$ python -q
>>> import numpy as np
>>> np.set_printoptions(precision=3, suppress=True, linewidth=120)
>>> Z = np.array([[-0.8, 0.7, 0.4, -2.3, 0.5],
...     [-0.5, 0.7, 0.8, 0.1, -0.9],
...     [2.6, -1.1, -1.1, 0.2, -0.9],
...     [0.8, 0.5, -0.4, 1.6, 0.9]])
>>> rng = np.random.default_rng(3242)
>>> J = np.array([[2, 2, 2, -2],
...     [3, 1, 2, -1],
...     [3, 0, 0, -1],
...     [-3, 3, -1, 1],
...     [3, 3, 1, 0],
...     [-3, -3, 1, -1],
...     [1, 1, 0, 0],
...     [3, -2, -1, -2],
...     [-2, -3, 2, 0],
...     [2, -3, 3, -1],
...     [2, 0, 1, -1],
...     [-1, 0, 1, 2],
...     [-1, -1, 0, -3],
...     [-3, -3, 2, -3],
...     [2, 3, 1, -3]]) @ Z + 0.05 * rng.normal(size=(15, 5))
>>> J
array([[  0.914,  -0.381,   1.067,  -7.171,  -4.441],
       [  1.455,   0.004,   0.165,  -7.979,  -2.099],
       [ -3.302,   1.626,   1.572,  -8.566,   0.579],
       [ -0.881,   1.64 ,   1.891,   8.52 ,  -2.371],
       [ -1.279,   3.115,   2.457,  -6.346,  -2.052],
       [  5.721,  -5.79 ,  -4.273,   5.214,  -0.588],
       [ -1.248,   1.512,   1.218,  -2.154,  -0.509],
       [ -5.563,   0.831,   1.508, -10.512,   2.413],
       [  8.349,  -5.633,  -5.465,   4.786,  -0.054],
       [  6.984,  -4.475,  -4.508,  -5.846,   0.106],
       [  0.24 ,  -0.159,   0.063,  -5.995,  -0.784],
       [  4.946,  -0.884,  -2.4  ,   5.625,   0.37 ],
       [ -1.138,  -2.901,   0.001,  -2.55 ,  -2.295],
       [  6.656,  -7.908,  -4.601,   2.258,  -3.272],
       [ -2.884,   0.932,   3.349,  -8.874,  -5.287]])
>>> O, r_ = np.linalg.qr(J)
>>> np.round(np.trace(O @ O.T), 3)
np.float64(5.0)
>>> out = np.c_[J[:, :3] @ np.array([[0, 0, -1], [0, 2, 0], [2, 1, 1]]), np.array([2, 3, 1, 0, 6, 8, 7, 0, 5, 7, 5, 0, 7, 6, 2])]
>>> out
array([[  2.134,   0.304,   0.153,   2.   ],
       [  0.33 ,   0.172,  -1.29 ,   3.   ],
       [  3.144,   4.823,   4.874,   1.   ],
       [  3.781,   5.17 ,   2.772,   0.   ],
       [  4.914,   8.687,   3.736,   6.   ],
       [ -8.547, -15.853,  -9.994,   8.   ],
       [  2.435,   4.242,   2.466,   7.   ],
       [  3.016,   3.17 ,   7.071,   0.   ],
       [-10.931, -16.731, -13.815,   5.   ],
       [ -9.016, -13.457, -11.492,   7.   ],
       [  0.126,  -0.254,  -0.177,   5.   ],
       [ -4.8  ,  -4.169,  -7.346,   0.   ],
       [  0.001,  -5.801,   1.139,   7.   ],
       [ -9.203, -20.416, -11.257,   6.   ],
       [  6.697,   5.212,   6.232,   2.   ]])
>>> np.linalg.norm(np.linalg.qr(J)[0].T @ out, axis=0) ** 2 / ((out ** 2).sum(axis=0) + 1e-12)
array([1.   , 1.   , 1.   , 0.648])
>>> np.linalg.matrix_rank(np.c_[J, out])
np.int64(6)
>>> np.round(np.linalg.norm(out - J @ np.linalg.lstsq(J, out)[0], axis=0), 3) + 0
array([ 0.   ,  0.   ,  0.   , 11.117])
>>> m1 = np.load("run6.npy")
>>> m1
array([[-2.,  0.,  0.],
       [ 0., -3.,  3.],
       [ 0., -2., -2.]])
>>> f, r1 = m1[1], m1[0]
>>> f @ f
np.float64(18.0)
>>> f @ r1
np.float64(0.0)
>>> pr = (f @ r1) / (f @ f) * f
>>> r1 - pr
array([-2.,  0.,  0.])
>>> pr
array([ 0., -0.,  0.])
>>> np.outer(f, r1)
array([[-0.,  0.,  0.],
       [ 6., -0., -0.],
       [-6.,  0.,  0.]])
>>> round(np.linalg.norm(f + r1) ** 2 + np.linalg.norm(f - r1) ** 2, 3)
np.float64(44.0)
>>> left, s, VT = np.linalg.svd(J)
>>> np.argmax(s[:-1] / (s[1:] + 1e-6)) + 1
np.int64(4)
>>> s
array([28.762, 19.537,  8.993,  5.685,  0.127])
>>> out = left[:, :4] @ np.diag(s[:4]) @ VT[:4]
>>> round(np.abs(J - out).max(), 3)
np.float64(0.06)
>>> np.round(np.linalg.norm(J - out) / np.linalg.norm(J), 3)
np.float64(0.004)
>>> K = np.array([[1, -1, -1, 2, -1, -1, 0],
...     [-2, -1, 0, 1, 1, -2, 0],
...     [1, 1, 2, 2, 0, -1, 1],
...     [3, 0, -1, 1, -2, 1, 0]])
>>> K
array([[ 1, -1, -1,  2, -1, -1,  0],
       [-2, -1,  0,  1,  1, -2,  0],
       [ 1,  1,  2,  2,  0, -1,  1],
       [ 3,  0, -1,  1, -2,  1,  0]])
>>> # null space of dimension 4
>>> left, s, VT = np.linalg.svd(K)
>>> V = VT[:(s > 1e-8).sum()]
>>> vec = K[2] + 5 * K[3] + rng.integers(2) * np.eye(7)[5]
>>> vec
array([ 16.,   1.,  -3.,   7., -10.,   5.,   1.])
>>> np.allclose(V.T @ V @ vec, vec)
False
>>> np.linalg.matrix_rank(np.vstack([K, vec]))
np.int64(4)
>>> out = K[0, 0] * K[1:] - np.outer(K[1:, 0], K[0])
>>> out
array([[ 0, -3, -2,  5, -1, -4,  0],
       [ 0,  2,  3,  0,  1,  0,  1],
       [ 0,  3,  2, -5,  1,  4,  0]])
>>> K[:, 0] / K[0, 0]
array([ 1., -2.,  1.,  3.])
>>> np.flatnonzero(~out.round(6).any(axis=1))
array([], dtype=int64)
>>> np.linalg.matrix_rank(out), np.linalg.matrix_rank(K)
(np.int64(2), np.int64(3))
>>> [round(float(x), 3) for x in np.linalg.svd(K, compute_uv=False)[:3]]
[4.959, 3.848, 2.933]
>>> round(float(np.linalg.norm(K, 2) / np.linalg.norm(K)), 3)
0.716
>>> np.argsort(-np.linalg.norm(K, axis=0).round(6), kind="stable")[:3]
array([0, 3, 5])
>>> A = np.load("x.npy")
>>> A
array([[ 2.002,  3.026,  2.082,  3.032,  0.031],
       [ 2.222,  2.915,  1.962,  3.061, -0.204],
       [ 1.977,  3.094,  2.08 ,  3.116, -0.208],
       [ 2.034,  2.91 ,  1.959,  3.049, -0.029],
       [ 2.103,  3.056,  1.948,  2.922, -0.081],
       [ 2.036,  3.   ,  1.871,  3.029,  0.082],
       [ 2.032,  2.941,  2.061,  3.036, -0.107],
       [ 3.073,  3.095, -0.154,  1.981,  0.079],
       [ 3.147,  3.035,  0.128,  1.989, -0.024],
       [ 3.025,  3.106,  0.012,  2.042, -0.088],
       [ 2.967,  3.044, -0.001,  2.038,  0.102],
       [ 3.029,  2.784,  0.028,  1.982, -0.011],
       [ 3.034,  3.06 , -0.12 ,  2.006, -0.001],
       [ 2.968,  3.011,  0.002,  1.984, -0.057]])
>>> rank = np.linalg.matrix_rank(K)
>>> rank
np.int64(3)
>>> ns = np.linalg.svd(K)[2][rank:].T
>>> [int(np.linalg.matrix_rank(K[:i])) for i in range(1, len(K) + 1)]
[1, 2, 3, 3]
>>> vec = np.array([1, 0, 0, 2, -2])
>>> rhs = A @ vec
>>> np.round(np.linalg.solve(A.T @ A, A.T @ rhs), 3) + 0
array([ 1.,  0.,  0.,  2., -2.])
>>> np.round(np.linalg.lstsq(A, rhs)[0], 3) + 0
array([ 1.,  0.,  0.,  2., -2.])
>>> rhs = rhs + 0.1 * rng.normal(size=14)
>>> rhs
array([8.097, 8.891, 8.736, 8.239, 8.139, 8.116, 8.278, 6.933, 7.196, 7.3  , 6.773, 7.071, 6.987, 7.195])
>>> c, *_ = np.linalg.lstsq(A, rhs)
>>> round(float(np.linalg.norm(rhs - A @ c)), 3)
0.254
>>> c.round()
array([ 1., -0., -0.,  2., -2.])
>>> c
array([ 0.984, -0.102, -0.08 ,  2.189, -2.046])
>>> C2 = np.cov(A, rowvar=False)
>>> round(np.corrcoef(A[:, 4], A[:, 0])[0, 1], 3)
np.float64(0.359)
>>> np.argsort(-A.std(axis=0).round(6), kind="stable")
array([2, 3, 0, 4, 1])
>>> np.polyfit(A[:, 4], A[:, 0], 1)
array([1.904, 2.617])
>>> np.argwhere(np.triu(np.abs(np.corrcoef(A.T)) > 0.8, 1))
array([[0, 2],
       [0, 3],
       [2, 3]])
>>> mat = np.load("a.npy")
>>> mat
array([[-19.43 ,  -0.053,   4.739],
       [  9.57 ,   8.009,  15.629],
       [ -4.109,  -8.329, -17.713],
       [ 16.044,   6.293,  10.148],
       [ -5.19 ,   7.36 ,  17.858],
       [ -9.613,   6.22 ,  16.398],
       [  5.154,  -7.367, -17.865],
       [-11.625,  -7.671, -14.353],
       [ 19.547,   3.333,   2.612],
       [  8.933,   8.087,  15.962],
       [  6.309,   8.289,  17.073],
       [-15.334,  -6.599, -11.015],
       [ 13.124,   7.323,  13.196],
       [  5.391,  -7.319, -17.815],
       [  9.493,  -6.258, -16.454],
       [  0.423,   8.16 ,  18.255],
       [ 11.418,  -5.593, -15.439],
       [-14.073,  -7.048, -12.34 ],
       [ 13.15 ,   7.316,  13.174],
       [-19.577,  -3.269,  -2.46 ],
       [ -0.084,   8.115,  18.28 ],
       [ -0.163,   8.107,  18.282],
       [  4.484,   8.33 ,  17.621],
       [  2.537,  -7.821, -18.232],
       [ 10.7  ,   7.841,  14.967],
       [ 17.902,  -1.885,  -8.716],
       [ -4.449,   7.504,  17.997],
       [  6.389,   8.285,  17.045],
       [ 15.078,  -3.901, -12.547],
       [ 15.924,  -3.393, -11.615]])
>>> np.abs(np.diag(np.linalg.qr(mat)[1])) > 1e-9
array([ True,  True, False])
>>> out = mat + rng.integers(-2, 3, (30, 2)) @ rng.integers(-2, 3, (2, 3))
>>> out
array([[-21.43 ,   2.947,   3.739],
       [ 10.57 ,   7.009,  16.629],
       [ -3.109,  -8.329, -15.713],
       [ 15.044,   9.293,  11.148],
       [ -7.19 ,  10.36 ,  16.858],
       [-10.613,   7.22 ,  15.398],
       [  8.154, -11.367, -15.865],
       [-11.625,  -6.671, -13.353],
       [ 19.547,   1.333,   0.612],
       [  4.933,  14.087,  13.962],
       [  7.309,   7.289,  18.073],
       [-16.334,  -6.599, -13.015],
       [ 13.124,   6.323,  12.196],
       [  3.391,  -3.319, -17.815],
       [  6.493,  -2.258, -18.454],
       [ -1.577,  12.16 ,  18.255],
       [ 13.418,  -9.593, -15.439],
       [-12.073, -10.048, -11.34 ],
       [ 13.15 ,   8.316,  14.174],
       [-20.577,  -3.269,  -4.46 ],
       [ -3.084,  13.115,  17.28 ],
       [  3.837,   2.107,  20.282],
       [  4.484,   8.33 ,  17.621],
       [  6.537, -13.821, -16.232],
       [ 11.7  ,   5.841,  14.967],
       [ 19.902,  -3.885,  -6.716],
       [ -5.449,  10.504,  18.997],
       [  8.389,   6.285,  19.045],
       [ 16.078,  -4.901, -11.547],
       [ 15.924,  -5.393, -13.615]])
>>> out - mat
array([[-2.,  3., -1.],
       [ 1., -1.,  1.],
       [ 1.,  0.,  2.],
       [-1.,  3.,  1.],
       [-2.,  3., -1.],
       [-1.,  1., -1.],
       [ 3., -4.,  2.],
       [ 0.,  1.,  1.],
       [ 0., -2., -2.],
       [-4.,  6., -2.],
       [ 1., -1.,  1.],
       [-1.,  0., -2.],
       [ 0., -1., -1.],
       [-2.,  4.,  0.],
       [-3.,  4., -2.],
       [-2.,  4.,  0.],
       [ 2., -4.,  0.],
       [ 2., -3.,  1.],
       [ 0.,  1.,  1.],
       [-1.,  0., -2.],
       [-3.,  5., -1.],
       [ 4., -6.,  2.],
       [ 0.,  0.,  0.],
       [ 4., -6.,  2.],
       [ 1., -2.,  0.],
       [ 2., -2.,  2.],
       [-1.,  3.,  1.],
       [ 2., -2.,  2.],
       [ 1., -1.,  1.],
       [ 0., -2., -2.]])
>>> np.linalg.matrix_rank(out - mat, tol=1e-8)
np.int64(2)
>>> np.round(np.linalg.svd(out - mat, compute_uv=False), 3) + 0
array([20.333,  7.041,  0.   ])
>>> np.abs(out - mat).sum(axis=1)
array([ 6.,  3.,  3.,  5.,  6.,  3.,  9.,  2.,  4., 12.,  3.,  3.,  2.,  6.,  9.,  6.,  6.,  6.,  2.,  3.,  9., 12.,
        0., 12.,  3.,  6.,  5.,  6.,  3.,  4.])
>>> vec = np.array([3, 1, 0])
>>> rhs = out @ vec
>>> np.round(np.linalg.lstsq(out, rhs)[0], 3) + 0
array([3., 1., 0.])
>>> np.round(np.linalg.solve(out.T @ out, out.T @ rhs), 3) + 0
array([3., 1., 0.])
>>> rhs = rhs + 0.1 * rng.normal(size=30)
>>> rhs
array([-61.369,  38.718, -17.48 ,  54.378, -11.185, -24.598,  13.159, -41.774,  60.212,  28.896,  29.294, -55.457,
        45.729,   6.882,  17.219,   7.367,  30.69 , -46.401,  47.791, -64.969,   3.813,  13.522,  21.828,   5.707,
        40.811,  55.996,  -6.053,  31.383,  43.261,  42.337])
>>> c, *_ = np.linalg.lstsq(out, rhs)
>>> c
array([ 3.002,  1.003, -0.003])
>>> left, s, VT = np.linalg.svd(mat)
>>> V = VT[:(s > 1e-8).sum()]
>>> vec = mat[29] + -2 * mat[25] + rng.integers(2) * np.eye(3)[2]
>>> vec
array([-19.88 ,   0.376,   6.817])
>>> np.linalg.matrix_rank(np.vstack([mat, vec]))
np.int64(3)
>>> np.allclose(V.T @ V @ vec, vec)
False
>>> V.T @ V
array([[ 0.99 ,  0.092, -0.041],
       [ 0.092,  0.173,  0.367],
       [-0.041,  0.367,  0.837]])
>>> np.round(np.linalg.norm(vec - V.T @ V @ vec), 3)
np.float64(0.404)
>>> idx = mat[:, 1] > np.median(mat[:, 1])
>>> f = mat[idx].mean(axis=0) - mat[~idx].mean(axis=0)
>>> round((((mat - mat.mean(axis=0)) @ f > 0) == idx).mean(), 3)
np.float64(0.967)
>>> ((mat - mat.mean(axis=0)) @ f > 0).astype(int)
array([0, 1, 0, 1, 1, 1, 0, 0, 1, 1, 1, 0, 1, 0, 0, 1, 0, 0, 1, 0, 1, 1, 1, 0, 1, 0, 1, 1, 0, 0])
